% ipython --no-banner

In [1]: import numpy as np

In [2]: import numpy.linalg as la

In [3]: np.set_printoptions(precision=2, suppress=True, linewidth=100)

In [4]: mat = np.tanh(np.array([[0.1, -1.4, -0.7],
   ...:     [-1.1, 1.1, 0.8],
   ...:     [0.0, 1.8, 0.4],
   ...:     [0.4, 0.3, -1.2],
   ...:     [-1.0, 0.5, 0.7],
   ...:     [-1.4, -2.0, 1.2],
   ...:     [-1.0, -0.9, 0.2],
   ...:     [-1.1, -0.8, -0.5],
   ...:     [0.1, 0.5, -0.7],
   ...:     [-1.3, -0.6, 1.8],
   ...:     [-2.2, -1.3, -0.6],
   ...:     [-1.6, 0.2, -0.2],
   ...:     [-0.4, 0.1, 1.2],
   ...:     [0.5, 0.8, -1.8],
   ...:     [-2.1, -0.2, 1.9],
   ...:     [-0.3, 1.1, 0.9],
   ...:     [-1.0, -0.6, 1.5],
   ...:     [0.3, 0.8, 1.0],
   ...:     [0.4, -0.6, 0.3],
   ...:     [1.7, -0.8, 1.1],
   ...:     [0.1, 0.2, 0.3]]) @ np.array([[-0.2, -0.4, 1.0, -1.2],
   ...:     [-1.0, 1.0, -0.9, -0.1],
   ...:     [0.0, -0.4, -0.5, -1.7]]))

In [5]: mat
Out[5]: 
array([[ 0.88, -0.82,  0.94,  0.84],
       [-0.71,  0.84, -0.99, -0.15],
       [-0.95,  0.93, -0.95, -0.7 ],
       [-0.36,  0.55,  0.62,  0.91],
       [-0.29,  0.55, -0.95, -0.04],
       [ 0.98, -0.96, -0.2 , -0.16],
       [ 0.8 , -0.52, -0.28,  0.74],
       [ 0.77, -0.16, -0.13,  0.98],
       [-0.48,  0.63,  0.  ,  0.77],
       [ 0.7 , -0.66, -0.93, -0.89],
       [ 0.94, -0.18, -0.62,  1.  ],
       [ 0.12,  0.73, -0.93,  0.98],
       [-0.02, -0.22, -0.8 , -0.92],
       [-0.72,  0.87,  0.59,  0.98],
       [ 0.55, -0.12, -0.99, -0.6 ],
       [-0.78,  0.7 , -0.94, -0.86],
       [ 0.66, -0.66, -0.84, -0.86],
       [-0.7 ,  0.27, -0.73, -0.97],
       [ 0.48, -0.71,  0.66, -0.73],
       [ 0.43, -0.96,  0.95, -1.  ],
       [-0.22,  0.04, -0.23, -0.57]])

In [6]: B = np.c_[mat[:, :1] @ np.array([[3]]), np.array([2, 0, -1, -1, -2, -2, -2, -1, 1, -2, -2, -1, -2, 2, -1, 0, -2, -1, -1, 2, 2])]

In [7]: B
Out[7]: 
array([[ 2.64,  2.  ],
       [-2.12,  0.  ],
       [-2.84, -1.  ],
       [-1.09, -1.  ],
       [-0.87, -2.  ],
       [ 2.94, -2.  ],
       [ 2.4 , -2.  ],
       [ 2.31, -1.  ],
       [-1.43,  1.  ],
       [ 2.09, -2.  ],
       [ 2.82, -2.  ],
       [ 0.36, -1.  ],
       [-0.06, -2.  ],
       [-2.15,  2.  ],
       [ 1.65, -1.  ],
       [-2.33,  0.  ],
       [ 1.99, -2.  ],
       [-2.09, -1.  ],
       [ 1.43, -1.  ],
       [ 1.29,  2.  ],
       [-0.65,  2.  ]])

In [8]: np.round(la.norm(B - mat @ la.lstsq(mat, B)[0], axis=0), 2) + 0
Out[8]: array([0.  , 4.58])

In [9]: np.round(la.lstsq(mat, B[:, 0])[0], 2) + 0
Out[9]: array([3., 0., 0., 0.])

In [10]: la.norm(la.qr(mat)[0].T @ B, axis=0) ** 2 / ((B ** 2).sum(axis=0) + 1e-12)
Out[10]: array([1. , 0.6])
